$ python3 -q
>>> import numpy as np
>>> np.set_printoptions(precision=4, suppress=True, linewidth=100)
>>> X = np.loadtxt("test13.csv", delimiter=",")
>>> X
array([[ 2.8729, -1.1271,  4.8094,  3.8729],
       [ 2.0045, -1.9955,  3.5067,  3.0045],
       [-0.7563, -4.7563, -0.6345,  0.2437],
       [-1.0475, -5.0475, -1.0712, -0.0475],
       [-0.9693, -4.9693, -0.954 ,  0.0307],
       [ 6.1545,  2.1545,  9.7318,  7.1545],
       [ 0.1962, -3.8038,  0.7942,  1.1962],
       [-3.0408, -7.0408, -4.0612, -2.0408],
       [-0.4192, -4.4192, -0.1288,  0.5808],
       [ 0.1237, -3.8763,  0.6856,  1.1237],
       [-0.8984, -4.8984, -0.8476,  0.1016],
       [ 0.1128, -3.8872,  0.6692,  1.1128],
       [ 5.4035,  1.4035,  8.6052,  6.4035],
       [ 1.9669, -2.0331,  3.4504,  2.9669],
       [ 1.3518, -2.6482,  2.5277,  2.3518],
       [ 0.7015, -3.2985,  1.5523,  1.7015],
       [ 0.9826, -3.0174,  1.9739,  1.9826],
       [-0.559 , -4.559 , -0.3385,  0.441 ],
       [-0.8905, -4.8905, -0.8358,  0.1095],
       [-1.9488, -5.9488, -2.4232, -0.9488],
       [ 0.2548, -3.7452,  0.8821,  1.2548],
       [-0.9932, -4.9932, -0.9898,  0.0068]])
>>> Xs = X - X.mean(axis=0)
>>> vecs = np.linalg.svd(Xs)[2][:2]
>>> out = Xs - Xs @ vecs.T @ vecs
>>> np.round((Xs @ vecs.T).std(axis=0), 4) + 0
array([4.8912, 0.    ])
>>> np.diag(vecs.T @ vecs)
array([0.4874, 0.6131, 0.5445, 0.3549])
>>> arr = np.array([[5, 4, 1, 1, -1],
...     [-1, 5, 4, 1, 1],
...     [1, -1, 5, 4, 1],
...     [1, 1, -1, 5, 4],
...     [4, 1, 1, -1, 5]])
>>> arr
array([[ 5,  4,  1,  1, -1],
       [-1,  5,  4,  1,  1],
       [ 1, -1,  5,  4,  1],
       [ 1,  1, -1,  5,  4],
       [ 4,  1,  1, -1,  5]])
>>> out = np.linalg.inv(arr)
>>> np.round(np.linalg.cond(arr), 4)
np.float64(2.3051)
>>> np.round(np.linalg.det(arr) * np.linalg.det(out), 4)
np.float64(1.0)
>>> np.linalg.det(arr) * out
array([[1005., -795.,  305., -195.,  455.],
       [ 455., 1005., -795.,  305., -195.],
       [-195.,  455., 1005., -795.,  305.],
       [ 305., -195.,  455., 1005., -795.],
       [-795.,  305., -195.,  455., 1005.]])
>>> out
array([[ 0.1297, -0.1026,  0.0394, -0.0252,  0.0587],
       [ 0.0587,  0.1297, -0.1026,  0.0394, -0.0252],
       [-0.0252,  0.0587,  0.1297, -0.1026,  0.0394],
       [ 0.0394, -0.0252,  0.0587,  0.1297, -0.1026],
       [-0.1026,  0.0394, -0.0252,  0.0587,  0.1297]])
>>> J = np.load("arr.npy")
>>> J
array([[ 19.1242, -12.0656,   1.7185,   5.3401],
       [ 16.6493, -10.4247,   1.4709,   4.7537],
       [  4.2864,  -2.7256,   0.1443,   1.4165],
       [  1.9632,  -1.4314,  -0.1129,   0.6446],
       [  0.7314,  -0.7698,  -0.2284,   0.19  ],
       [  0.2713,  -0.5127,  -0.2499,   0.0085],
       [ -0.0344,  -0.2989,  -0.2231,  -0.1102],
       [ -0.0961,  -0.128 ,  -0.1222,  -0.1019],
       [ -0.0906,  -0.1149,  -0.1108,  -0.0947],
       [  0.0043,   0.0043,   0.0043,   0.0043],
       [  0.1858,   0.1769,   0.1704,   0.1924],
       [  0.2521,   0.2436,   0.2294,   0.2664],
       [  0.4905,   0.5312,   0.4535,   0.5682],
       [  0.6056,   0.7111,   0.575 ,   0.7417],
       [  0.6471,   0.7857,   0.6223,   0.8106],
       [  1.0411,   2.2576,   1.3552,   1.9435],
       [  1.0661,   2.7472,   1.5519,   2.2614],
       [  0.9758,   4.2036,   2.0672,   3.1122],
       [  0.7521,   5.5199,   2.4742,   3.7978],
       [ -1.5917,  12.6444,   4.2225,   6.8302]])
>>> np.linalg.cond(J) > 100
np.True_
>>> np.argsort(-np.linalg.norm(J, axis=0).round(6), kind="stable")[:3]
array([0, 1, 3])
>>> [round(float(x), 4) for x in np.linalg.svd(J, compute_uv=False)[:3]]
[32.2116, 17.1949, 0.7146]
>>> np.linalg.matrix_rank(J, rtol=0.1)
np.int64(2)
>>> vec = np.array([4, -2, 1, -5])
>>> (J @ vec).argmax()
np.int64(0)
>>> np.sign((J @ vec).round(6))
array([ 1.,  1.,  1.,  1.,  1.,  1.,  1.,  1.,  1., -1., -1., -1., -1., -1., -1., -1., -1., -1.,
       -1., -1.])
>>> J @ np.eye(4)[3]
array([ 5.3401,  4.7537,  1.4165,  0.6446,  0.19  ,  0.0085, -0.1102, -0.1019, -0.0947,  0.0043,
        0.1924,  0.2664,  0.5682,  0.7417,  0.8106,  1.9435,  2.2614,  3.1122,  3.7978,  6.8302])
>>> D = np.linalg.norm(J[:, None] - J[None], axis=-1)
>>> D[5].round(6).argsort(kind="stable")[:4]
array([5, 6, 4, 7])
>>> np.unravel_index(D.round(6).argmax(), D.shape)
(np.int64(0), np.int64(19))
>>> out = J / np.linalg.norm(J, axis=1)
Traceback (most recent call last):
  File "<python-input-29>", line 1, in <module>
    out = J / np.linalg.norm(J, axis=1)
          ~~^~~~~~~~~~~~~~~~~~~~~~~~~~~
ValueError: operands could not be broadcast together with shapes (20,4) (20,) 
>>> out = J / np.linalg.norm(J, axis=1, keepdims=True)
>>> cov = out @ out.T
>>> np.linalg.norm(out, axis=1)
array([1., 1., 1., 1., 1., 1., 1., 1., 1., 1., 1., 1., 1., 1., 1., 1., 1., 1., 1., 1.])
>>> np.argwhere(np.triu(np.abs(cov) > 0.95, 1))
array([[ 0,  1],
       [ 0,  2],
       [ 0,  3],
       [ 1,  2],
       [ 1,  3],
       [ 2,  3],
       [ 3,  4],
       [ 7,  8],
       [ 7,  9],
       [ 7, 10],
       [ 7, 11],
       [ 7, 12],
       [ 7, 13],
       [ 7, 14],
       [ 7, 15],
       [ 7, 16],
       [ 8,  9],
       [ 8, 10],
       [ 8, 11],
       [ 8, 12],
       [ 8, 13],
       [ 8, 14],
       [ 8, 15],
       [ 8, 16],
       [ 9, 10],
       [ 9, 11],
       [ 9, 12],
       [ 9, 13],
       [ 9, 14],
       [ 9, 15],
       [10, 11],
       [10, 12],
       [10, 13],
       [10, 14],
       [10, 15],
       [11, 12],
       [11, 13],
       [11, 14],
       [11, 15],
       [12, 13],
       [12, 14],
       [12, 15],
       [12, 16],
       [13, 14],
       [13, 15],
       [13, 16],
       [14, 15],
       [14, 16],
       [15, 16],
       [15, 17],
       [15, 18],
       [16, 17],
       [16, 18],
       [17, 18],
       [18, 19]])
>>> out = np.array([[-1, 2], [-1, -2]])
>>> C = np.array([[3, 2, 1], [1, 3, 0], [3, 1, 3]])
>>> m1 = np.block([[out, np.array([[-1, 1, 3], [-1, -2, 2]])], [np.zeros((3, 2)), C]])
>>> m1
array([[-1.,  2., -1.,  1.,  3.],
       [-1., -2., -1., -2.,  2.],
       [ 0.,  0.,  3.,  2.,  1.],
       [ 0.,  0.,  1.,  3.,  0.],
       [ 0.,  0.,  3.,  1.,  3.]])
>>> r0, g = m1[0], m1[3]
>>> r0 @ r0
np.float64(16.0)
>>> r0 @ g
np.float64(2.0)
>>> pr = (r0 @ g) / (r0 @ r0) * r0
>>> np.round(np.linalg.norm(r0 + g) ** 2 + np.linalg.norm(r0 - g) ** 2, 4)
np.float64(52.0)
>>> g - pr
array([ 0.125, -0.25 ,  1.125,  2.875, -0.375])
>>> (g - pr) @ r0
np.float64(0.0)
>>> np.outer(r0, g)
array([[-0., -0., -1., -3., -0.],
       [ 0.,  0.,  2.,  6.,  0.],
       [-0., -0., -1., -3., -0.],
       [ 0.,  0.,  1.,  3.,  0.],
       [ 0.,  0.,  3.,  9.,  0.]])
>>> np.linalg.matrix_rank(np.outer(r0, g))
np.int64(1)
>>> T = np.stack([m1, 4 * m1, m1[::-1]])
>>> T.shape
(3, 5, 5)
>>> np.linalg.matrix_rank(T)
array([5, 5, 5])
>>> np.linalg.norm(T, axis=(1, 2))
array([ 8.544, 34.176,  8.544])
>>> r0 = np.array([-2, 0, 1, -1, 0])
>>> out = m1 + np.outer(r0, np.eye(5)[1])
>>> np.linalg.matrix_rank(out - m1)
np.int64(1)
>>> round(np.linalg.det(out) / np.linalg.det(m1), 4), round(float(1 + np.linalg.solve(m1, r0)[1]), 4)
(np.float64(1.2308), 1.2308)
>>> out
array([[-1.,  0., -1.,  1.,  3.],
       [-1., -2., -1., -2.,  2.],
       [ 0.,  1.,  3.,  2.,  1.],
       [ 0., -1.,  1.,  3.,  0.],
       [ 0.,  0.,  3.,  1.,  3.]])
>>> O, r_ = np.linalg.qr(m1)
>>> O
array([[-0.7071, -0.7071,  0.    ,  0.    ,  0.    ],
       [-0.7071,  0.7071,  0.    ,  0.    ,  0.    ],
       [ 0.    , -0.    , -0.6882, -0.0415, -0.7243],
       [ 0.    , -0.    , -0.2294, -0.9347,  0.2716],
       [ 0.    , -0.    , -0.6882,  0.3531,  0.6338]])
>>> r_.round(4) + 0
array([[ 1.4142,  0.    ,  1.4142,  0.7071, -3.5355],
       [ 0.    , -2.8284,  0.    , -2.1213, -0.7071],
       [ 0.    ,  0.    , -4.3589, -2.753 , -2.753 ],
       [ 0.    ,  0.    ,  0.    , -2.534 ,  1.0177],
       [ 0.    ,  0.    ,  0.    ,  0.    ,  1.177 ]])
>>> np.allclose(r_.T @ r_, m1.T @ m1)
True
>>> np.round(O.T @ O, 4) + 0
array([[1., 0., 0., 0., 0.],
       [0., 1., 0., 0., 0.],
       [0., 0., 1., 0., 0.],
       [0., 0., 0., 1., 0.],
       [0., 0., 0., 0., 1.]])
>>> round(np.trace(O @ O.T), 4)
np.float64(5.0)
>>> out = np.array([[-2]])
>>> C = np.array([[0, 4, 3], [-6, -2, -5], [4, 1, -1]])
>>> mat = np.block([[out, np.array([[0, 3, 1]])], [np.zeros((3, 1)), C]])
>>> mat
array([[-2.,  0.,  3.,  1.],
       [ 0.,  0.,  4.,  3.],
       [ 0., -6., -2., -5.],
       [ 0.,  4.,  1., -1.]])
>>> rng = np.random.default_rng(5627)
>>> idx = rng.permutation(4)
>>> out = mat[:, idx] * rng.choice([-1, 1], 4)
>>> out
array([[ 3.,  0.,  2.,  1.],
       [ 4.,  0., -0.,  3.],
       [-2., -6., -0., -5.],
       [ 1.,  4., -0., -1.]])
>>> left, _, vt = np.linalg.svd(mat.T @ out)
>>> np.round(left @ vt, 4) + 0
array([[ 0.,  0., -1.,  0.],
       [ 0.,  1.,  0.,  0.],
       [ 1.,  0.,  0.,  0.],
       [ 0.,  0.,  0.,  1.]])
>>> np.round(np.linalg.lstsq(mat, out)[0], 4) + 0
array([[ 0.,  0., -1.,  0.],
       [ 0.,  1.,  0.,  0.],
       [ 1.,  0.,  0.,  0.],
       [ 0.,  0.,  0.,  1.]])
>>> idx = rng.permutation(4)
>>> idx
array([1, 0, 2, 3])
>>> out = mat[idx][:, idx]
>>> np.sort(np.abs(np.linalg.eigvals(out)))
array([2.    , 4.1356, 4.8679, 4.8679])
>>> np.diag(out)
array([ 0., -2., -2., -1.])
>>> out
array([[ 0.,  0.,  4.,  3.],
       [ 0., -2.,  3.,  1.],
       [-6.,  0., -2., -5.],
       [ 4.,  0.,  1., -1.]])
>>> np.count_nonzero(out)
np.int64(11)
>>> out[4]
Traceback (most recent call last):
  File "<python-input-80>", line 1, in <module>
    out[4]
    ~~~^^^
IndexError: index 4 is out of bounds for axis 0 with size 4
>>> out[:, 4]
Traceback (most recent call last):
  File "<python-input-81>", line 1, in <module>
    out[:, 4]
    ~~~^^^^^^
IndexError: index 4 is out of bounds for axis 1 with size 4
>>> np.diff(out, axis=0)
array([[ 0., -2., -1., -2.],
       [-6.,  2., -5., -6.],
       [10.,  0.,  3.,  4.]])
>>> out.sum(axis=1)
array([  7.,   2., -13.,   4.])
>>> out.mean(axis=0)
array([-0.5, -0.5,  1.5, -0.5])
>>> out - out[0]
array([[ 0.,  0.,  0.,  0.],
       [ 0., -2., -1., -2.],
       [-6.,  0., -6., -8.],
       [ 4.,  0., -3., -4.]])
>>> mat.mean(axis=0)
array([-0.5, -0.5,  1.5, -0.5])
>>> np.zeros(4, 4)
Traceback (most recent call last):
  File "<python-input-87>", line 1, in <module>
    np.zeros(4, 4)
    ~~~~~~~~^^^^^^
TypeError: Cannot interpret '4' as a data type
>>> np.linalg.matrix_rank(mat)
np.int64(4)
>>> vec = np.array([2, 1, 2, 0])
>>> h1 = np.maximum(mat @ vec, 0)
>>> mat * (h1 > 1e-9)[:, None]
array([[-2.,  0.,  3.,  1.],
       [ 0.,  0.,  4.,  3.],
       [ 0., -0., -0., -0.],
       [ 0.,  4.,  1., -1.]])
>>> mat.T @ h1
array([-4., 24., 44., 20.])
>>> np.flatnonzero(h1 > 1e-9)
array([0, 1, 3])
>>> np.maximum(mat @ vec, 0) - np.maximum(-mat @ vec, 0)
array([  2.,   8., -10.,   6.])
>>> np.tanh(mat @ vec)
array([ 0.964,  1.   , -1.   ,  1.   ])
>>> h1
array([2., 8., 0., 6.])
>>> feats = np.arange(25).reshape(5, 5) + -2
>>> feats
array([[-2, -1,  0,  1,  2],
       [ 3,  4,  5,  6,  7],
       [ 8,  9, 10, 11, 12],
       [13, 14, 15, 16, 17],
       [18, 19, 20, 21, 22]])
>>> # looks like rank 2
>>> [round(float(x), 4) for x in np.linalg.svd(feats, compute_uv=False)[:3]]
[61.51, 4.0644, 0.0]
>>> round(np.linalg.norm(feats, 2) / np.linalg.norm(feats), 4)
np.float64(0.9978)
>>> np.linalg.cond(feats) > 100
np.True_
>>> np.linalg.matrix_rank(feats, rtol=0.1)
np.int64(1)
>>> out = J + rng.integers(-2, 3, (20, 3)) @ rng.integers(-2, 3, (3, 4))
>>> out
array([[ 20.1242, -12.0656,   0.7185,   7.3401],
       [ 10.6493,  -6.4247,  -0.5291,   0.7537],
       [ -1.7136,   5.2744,   6.1443,   5.4165],
       [  2.9632,  -4.4314,  -3.1129,  -3.3554],
       [ -3.2686,   5.2302,   3.7716,   4.19  ],
       [  0.2713,  -2.5127,  -8.2499,  -3.9915],
       [ -2.0344,   0.7011,  -0.2231,  -2.1102],
       [ -1.0961,  -1.128 ,  -5.1222,  -4.1019],
       [  2.9094,  -5.1149,  -9.1108,  -4.0947],
       [  5.0043,  -2.9957,   1.0043,   4.0043],
       [ -2.8142,   5.1769,   5.1704,   4.1924],
       [ -2.7479,   2.2436,  -0.7706,  -1.7336],
       [  1.4905,   1.5312,   1.4535,   4.5682],
       [ -3.3944,   4.7111,   4.575 ,   0.7417],
       [ -2.3529,   4.7857,   7.6223,   2.8106],
       [  2.0411,   0.2576,   0.3552,  -0.0565],
       [ -3.9339,   5.7472,   0.5519,  -1.7386],
       [ -3.0242,   8.2036,   2.0672,   3.1122],
       [  0.7521,   4.5199,   0.4742,   1.7978],
       [ -3.5917,  12.6444,   2.2225,   2.8302]])
>>> np.linalg.matrix_rank(out - J, tol=1e-8)
np.int64(3)
>>> out - J
array([[ 1.,  0., -1.,  2.],
       [-6.,  4., -2., -4.],
       [-6.,  8.,  6.,  4.],
       [ 1., -3., -3., -4.],
       [-4.,  6.,  4.,  4.],
       [ 0., -2., -8., -4.],
       [-2.,  1.,  0., -2.],
       [-1., -1., -5., -4.],
       [ 3., -5., -9., -4.],
       [ 5., -3.,  1.,  4.],
       [-3.,  5.,  5.,  4.],
       [-3.,  2., -1., -2.],
       [ 1.,  1.,  1.,  4.],
       [-4.,  4.,  4.,  0.],
       [-3.,  4.,  7.,  2.],
       [ 1., -2., -1., -2.],
       [-5.,  3., -1., -4.],
       [-4.,  4.,  0.,  0.],
       [ 0., -1., -2., -2.],
       [-2.,  0., -2., -4.]])
